% python3 -q
>>> import numpy as np
>>> np.set_printoptions(suppress=True, linewidth=120)
>>> def rnd(a):
...     return np.round(a, 1) + 0
... 
>>> feats = np.load("layer14.npy")
>>> feats
array([[-10,  -5,  -4,  -2],
       [-10, -10,  -4,  -4],
       [-10,  -5,   4,   2],
       [-10, -10,   4,   4]])
>>> out = feats / np.linalg.norm(feats, axis=1, keepdims=True)
>>> cov = out @ out.T
>>> (np.abs(cov) > 0.9).astype(int)
array([[1, 1, 0, 0],
       [1, 1, 0, 0],
       [0, 0, 1, 1],
       [0, 0, 1, 1]])
>>> rnd(cov)
array([[1. , 0.9, 0.7, 0.7],
       [0.9, 1. , 0.7, 0.7],
       [0.7, 0.7, 1. , 0.9],
       [0.7, 0.7, 0.9, 1. ]])
>>> (cov - 2 * np.eye(4)).round(6).argmax(axis=1)
array([1, 0, 3, 2])
>>> np.linalg.matrix_rank(feats)
np.int64(4)
>>> np.abs(feats).max()
np.int64(10)
>>> rnd(np.linalg.norm(feats))
np.float64(27.5)
>>> np.linalg.rank(feats)
Traceback (most recent call last):
  File "<python-input-13>", line 1, in <module>
    np.linalg.rank(feats)
    ^^^^^^^^^^^^^^
AttributeError: module 'numpy.linalg' has no attribute 'rank'
>>> feats[4]
Traceback (most recent call last):
  File "<python-input-14>", line 1, in <module>
    feats[4]
    ~~~~~^^^
IndexError: index 4 is out of bounds for axis 0 with size 4
>>> np.unravel_index(np.abs(feats).argmax(), feats.shape)
(np.int64(0), np.int64(0))
>>> E = np.load("dump.npy")
>>> E
array([[-1.1,  0. ,  0.9, -0.8, -0.3, -1. ,  2.6, -1.1,  1.6,  0.1],
       [ 0.3,  0. ,  0.9, -1.1, -0.6, -1. , -0.9,  0.5, -0.6, -0.4],
       [-2.4, -0.5, -0.5, -0.2,  2.1, -1.6, -0.3, -0.4,  0. , -0.2],
       [ 0.8, -1.4, -0.5,  1.1,  0.4,  2.1, -0.6,  1. ,  0.1,  1.2],
       [ 0.1, -0.1, -1.1, -0.1, -0.1, -1.1, -0.5,  0.3, -0.3,  0.3],
       [ 0. , -0.1,  1.5,  1.9, -2.3,  0.7, -1.3,  0.7, -0.5, -1.2],
       [ 0.7, -1.5,  0.1,  1.1,  0.3,  0.9, -0.5,  1.1, -0.5,  0.7],
       [ 0.8, -0.5,  1. ,  1.8,  1.1, -0.9, -0.2,  0.4,  0.1,  3.2],
       [-0.8, -0.3, -0.1,  0.8, -0.7,  0.6,  0.5,  0.3, -0.6,  1.3],
       [-0.3, -1.2, -0.4, -0.7, -1.5,  0. ,  1.2, -0.6,  0. ,  1.9]])
>>> rng = np.random.default_rng(392)
>>> lab = rng.permutation(4)
>>> lab
array([3, 2, 0, 1])
>>> out = feats[lab][:, lab]
>>> np.trace(out)
np.int64(-12)
>>> np.allclose(out, feats)
False
>>> rnd(np.linalg.det(out)), rnd(np.linalg.det(feats[lab]))
(np.float64(1600.0), np.float64(-1600.0))
>>> rnd(np.abs(np.linalg.eigvals(E)).max())
np.float64(3.5)
>>> rnd((E - E.T) / 2)
array([[ 0. , -0.2,  1.6, -0.8, -0.2, -0.5,  1. , -1. ,  1.2,  0.2],
       [ 0.2,  0. ,  0.7,  0.1, -0.2, -0.4,  0.3,  0.5, -0.2,  0.4],
       [-1.6, -0.7,  0. ,  0.2,  1.6, -1.6, -0.2, -0.7,  0. ,  0.1],
       [ 0.8, -0.1, -0.2,  0. ,  0.2,  0.1, -0.8, -0.4, -0.4,  1. ],
       [ 0.2,  0.2, -1.6, -0.2,  0. ,  0.6, -0.4, -0.4,  0.2,  0.9],
       [ 0.5,  0.4,  1.6, -0.1, -0.6,  0. , -1.1,  0.8, -0.6, -0.6],
       [-1. , -0.3,  0.2,  0.8,  0.4,  1.1,  0. ,  0.6, -0.5, -0.2],
       [ 1. , -0.5,  0.7,  0.4,  0.4, -0.8, -0.6,  0. , -0.1,  1.9],
       [-1.2,  0.2,  0. ,  0.4, -0.2,  0.6,  0.5,  0.1,  0. ,  0.6],
       [-0.2, -0.4, -0.1, -1. , -0.9,  0.6,  0.2, -1.9, -0.6,  0. ]])
>>> print(rnd(np.linalg.det(E)))
1370.0
>>> assert E == E.T
Traceback (most recent call last):
  File "<python-input-28>", line 1, in <module>
    assert E == E.T
           ^^^^^^^^
ValueError: The truth value of an array with more than one element is ambiguous. Use a.any() or a.all()
>>> np.linalg.determinant(E)
Traceback (most recent call last):
  File "<python-input-29>", line 1, in <module>
    np.linalg.determinant(E)
    ^^^^^^^^^^^^^^^^^^^^^
AttributeError: module 'numpy.linalg' has no attribute 'determinant'
>>> E.inv()
Traceback (most recent call last):
  File "<python-input-30>", line 1, in <module>
    E.inv()
    ^^^^^
AttributeError: 'numpy.ndarray' object has no attribute 'inv'
>>> print(np.allclose(E @ E.T, E.T @ E))
False
>>> rnd(np.sort(np.abs(np.linalg.eigvals(E))))
array([1.5, 1.7, 1.7, 1.7, 2.1, 2.3, 2.3, 2.3, 2.3, 3.5])
>>> rnd(np.trace(E))
np.float64(1.3)
